$ python3 -q
>>> import numpy as np
>>> import numpy.linalg as la
>>> np.set_printoptions(suppress=True, linewidth=160)
>>> def rnd(a):
...     return np.round(a, 3) + 0
... 
>>> m1 = np.load("dump.npy")
>>> rnd(m1)
array([[  3.672,   6.244,  -5.127,  10.107,   8.882,   5.726,   8.638,  -0.843,   3.577,  -4.393],
       [  4.63 ,   4.065,  -7.968,   8.184,   8.754,   7.266,   7.6  ,  -0.452,   4.886,  -4.505],
       [  2.769,   7.713,  -2.678,  11.22 ,   8.626,   4.28 ,   9.11 ,  -1.118,   2.4  ,  -4.129],
       [ -3.634,  -6.315,   5.02 , -10.165,  -8.877,  -5.665,  -8.666,   0.857,  -3.526,   4.385],
       [ -2.089,  -8.568,   0.935, -11.757,  -8.273,  -3.196,  -9.249,   1.285,  -1.54 ,   3.862],
       [  5.719,  -0.891, -12.178,   3.028,   7.018,   9.048,   4.278,   0.39 ,   6.619,  -3.959],
       [ -3.338,  -6.839,   4.201, -10.58 ,  -8.82 ,  -5.19 ,  -8.857,   0.953,  -3.136,   4.309],
       [ -5.039,  -2.79 ,   9.317,  -6.949,  -8.478,  -7.928,  -6.859,   0.23 ,  -5.478,   4.459],
       [  3.306,   6.892,  -4.114,  10.621,   8.812,   5.14 ,   8.875,  -0.963,   3.095,  -4.301],
       [ -1.785,  10.48 ,   7.832,  11.272,   4.359,  -2.95 ,   7.481,  -1.759,  -3.074,  -1.535],
       [ -1.867,  10.469,   7.998,  11.2  ,   4.242,  -3.08 ,   7.399,  -1.761,  -3.167,  -1.472],
       [ -5.126,  -2.471,   9.624,  -6.629,  -8.389,  -8.07 ,  -6.66 ,   0.175,  -5.61 ,   4.437],
       [  5.404,   1.276, -10.67 ,   5.398,   7.991,   8.524,   5.873,   0.029,   6.045,  -4.316],
       [  2.935,   7.475,  -3.115,  11.053,   8.693,   4.545,   9.05 ,  -1.073,   2.613,  -4.186],
       [  0.401, -10.336,  -4.913, -12.09 ,  -6.103,   0.762,  -8.578,   1.676,   1.479,   2.512],
       [ -5.345,   6.313,  13.546,   3.733,  -3.04 ,  -8.524,   0.738,  -1.244,  -6.727,   2.211],
       [  5.672,  -4.615, -13.552,  -1.466,   4.564,   9.02 ,   1.018,   0.986,   6.933,  -2.913],
       [ -3.887,  -5.823,   5.737,  -9.757,  -8.897,  -6.071,  -8.464,   0.767,  -3.864,   4.437],
       [  4.008,  -9.137, -11.897,  -8.072,  -0.546,   6.446,  -4.358,   1.64 ,   5.479,  -0.462],
       [ -1.309,  10.501,   6.856,  11.637,   5.003,  -2.199,   7.919,  -1.742,  -2.532,  -1.89 ],
       [ -5.79 ,   2.114,  12.807,  -1.614,  -6.326,  -9.175,  -3.283,  -0.589,  -6.82 ,   3.679],
       [  5.733,  -1.055, -12.271,   2.842,   6.931,   9.072,   4.149,   0.417,   6.651,  -3.925],
       [  5.771,  -3.492, -13.314,  -0.049,   5.418,   9.163,   2.077,   0.81 ,   6.936,  -3.291],
       [ -5.71 ,   0.8  ,  12.124,  -3.131,  -7.065,  -9.033,  -4.35 ,  -0.375,  -6.6  ,   3.977],
       [  3.5  ,  -9.672, -11.058,  -9.076,  -1.565,   5.65 ,  -5.269,   1.703,   4.952,   0.056],
       [  4.726,   3.792,  -8.274,   7.925,   8.706,   7.421,   7.449,  -0.404,   5.022,  -4.501],
       [  1.301,   9.343,   1.001,  12.12 ,   7.725,   1.941,   9.223,  -1.443,   0.563,  -3.493],
       [  2.099,   8.557,  -0.96 ,  11.75 ,   8.279,   3.211,   9.248,  -1.283,   1.552,  -3.866],
       [  1.574, -10.499,  -7.403, -11.445,  -4.651,   2.617,  -7.683,   1.753,   2.835,   1.695],
       [  3.435,   6.672,  -4.468,  10.45 ,   8.843,   5.347,   8.799,  -0.922,   3.264,  -4.336],
       [ -3.365,   9.786,  10.824,   9.31 ,   1.817,  -5.438,   5.487,  -1.716,  -4.809,  -0.186],
       [ -2.792,  10.164,   9.789,  10.172,   2.819,  -4.538,   6.319,  -1.752,  -4.192,  -0.709],
       [ -4.658,   8.128,  12.844,   6.398,  -0.964,  -7.462,   2.913,  -1.506,  -6.123,   1.214],
       [  5.548,   0.478, -11.283,   4.545,   7.67 ,   8.761,   5.31 ,   0.163,   6.288,  -4.205],
       [ -4.231,   8.839,  12.242,   7.555,   0.059,  -6.795,   3.904,  -1.601,  -5.705,   0.707],
       [  1.884,   8.79 ,  -0.424,  11.876,   8.144,   2.869,   9.26 ,  -1.329,   1.284,  -3.772],
       [  5.779,  -1.807, -12.665,   1.974,   6.51 ,   9.155,   3.54 ,   0.54 ,   6.778,  -3.754],
       [ -2.258,  10.381,   8.77 ,  10.815,   3.668,  -3.696,   6.978,  -1.764,  -3.604,  -1.161]])
>>> Ac = m1 - m1.mean(axis=0)
>>> left, sigma, Vt = la.svd(Ac, full_matrices=False)
>>> rnd((sigma ** 2).sum() ** 2 / (sigma ** 4).sum())
np.float64(1.968)
>>> rnd(sigma ** 2 / (sigma ** 2).sum())
array([0.564, 0.436, 0.   , 0.   , 0.   , 0.   , 0.   , 0.   , 0.   , 0.   ])
>>> np.abs(Vt[0]).argmax()
np.int64(4)
>>> np.searchsorted(np.cumsum(sigma ** 2) / (sigma ** 2).sum(), 0.9) + 1
np.int64(2)
>>> la.matrix_rank(Ac)
np.int64(2)
>>> np.abs(left[:, 0]).argmax()
np.int64(17)
>>> Ac = m1 - m1.mean(axis=0)
>>> vecs = la.svd(Ac)[2][:2]
>>> out = Ac - Ac @ vecs.T @ vecs
>>> print(rnd(la.norm(out) / la.norm(Ac)))
0.0
>>> rnd(out.std(axis=0))
array([0., 0., 0., 0., 0., 0., 0., 0., 0., 0.])
>>> la.norm(out, axis=1).round(6).argmax()
np.int64(0)
>>> A = np.load("x.npy")
>>> A
array([[  3,   2,   2],
       [ -2,   6,   0],
       [ -5,   8,  -4],
       [ -2,   7,  -7],
       [ -7,  10,  -3],
       [ -8,  10,  -8],
       [ -8,  13, -12],
       [ -8,  10, -15],
       [ -5,  14, -17],
       [ -5,  10, -13],
       [ -7,  11, -11],
       [ -5,   8, -14]])
>>> out = A / la.norm(A, axis=1, keepdims=True)
>>> gram = out @ out.T
>>> (np.abs(gram) > 0.9).astype(int)
array([[1, 0, 0, 0, 0, 0, 0, 0, 0, 0, 0, 0],
       [0, 1, 0, 0, 1, 0, 0, 0, 0, 0, 0, 0],
       [0, 0, 1, 1, 1, 1, 1, 0, 0, 0, 1, 0],
       [0, 0, 1, 1, 0, 1, 1, 1, 1, 1, 1, 1],
       [0, 1, 1, 0, 1, 1, 1, 0, 0, 0, 0, 0],
       [0, 0, 1, 1, 1, 1, 1, 1, 1, 1, 1, 1],
       [0, 0, 1, 1, 1, 1, 1, 1, 1, 1, 1, 1],
       [0, 0, 0, 1, 0, 1, 1, 1, 1, 1, 1, 1],
       [0, 0, 0, 1, 0, 1, 1, 1, 1, 1, 1, 1],
       [0, 0, 0, 1, 0, 1, 1, 1, 1, 1, 1, 1],
       [0, 0, 1, 1, 0, 1, 1, 1, 1, 1, 1, 1],
       [0, 0, 0, 1, 0, 1, 1, 1, 1, 1, 1, 1]])
>>> rnd(gram[6])
array([-0.275,  0.765,  0.965,  0.974,  0.91 ,  0.989,  1.   ,  0.977,  0.972,  0.979,  0.999,  0.952])
>>> out = A / np.sqrt((A ** 2).mean(axis=1, keepdims=True))
>>> la.matrix_rank(A - A.mean(axis=1, keepdims=True))
np.int64(2)
>>> rnd(out[2])
array([-0.845,  1.352, -0.676])
>>> print(rnd(la.norm(out, axis=1)))
[1.732 1.732 1.732 1.732 1.732 1.732 1.732 1.732 1.732 1.732 1.732 1.732]
>>> E = np.loadtxt("data.csv", delimiter=",")
>>> print(E)
[[-3.  2. -1.  2.  0.  2.  2.  1.  3.  1. -2.  0.  2. -1.]
 [ 2.  0. -1. -3. -3.  1. -3. -3.  1.  3. -3. -1.  1. -1.]
 [ 2.  0.  0.  3. -3.  3. -2.  2. -2. -2.  3.  2.  1.  0.]
 [-1.  2. -1.  3.  1.  1. -1.  3.  1. -3.  2. -2.  0.  1.]
 [-2. -1.  0.  2. -1. -1.  2.  1.  2. -3.  0. -3.  2.  3.]
 [-1. -2.  2.  2. -3. -3.  3.  3.  3.  1. -1. -1.  2. -1.]
 [-2.  0.  2. -3. -3.  3. -1. -2. -1.  0.  1. -3. -2. -1.]
 [-3. -2.  3.  0. -3. -2. -3.  3. -3.  0. -3.  1.  2.  0.]
 [-2.  3. -2.  0. -3.  1. -3.  3.  1.  3. -3.  1.  0. -3.]
 [-2. -1.  3. -3.  3. -3. -1. -2. -2.  2. -3.  1. -2. -1.]
 [-2. -2. -3.  1.  0. -3.  2. -3. -1. -1.  2.  0. -2.  1.]
 [ 2. -2. -1.  1.  0. -1.  0.  3. -1. -2.  2. -3. -3. -1.]
 [-1. -2. -1.  0. -1.  1. -2. -1. -3.  3.  1.  2.  0. -1.]
 [ 3.  3.  3.  2.  0.  3. -2. -1.  1. -3.  3.  2.  3. -3.]]
>>> gram = E.T @ E
>>> np.diag(gram)
array([62., 48., 53., 63., 66., 68., 63., 79., 55., 69., 73., 48., 48., 36.])
>>> (E @ E.T).shape
(14, 14)
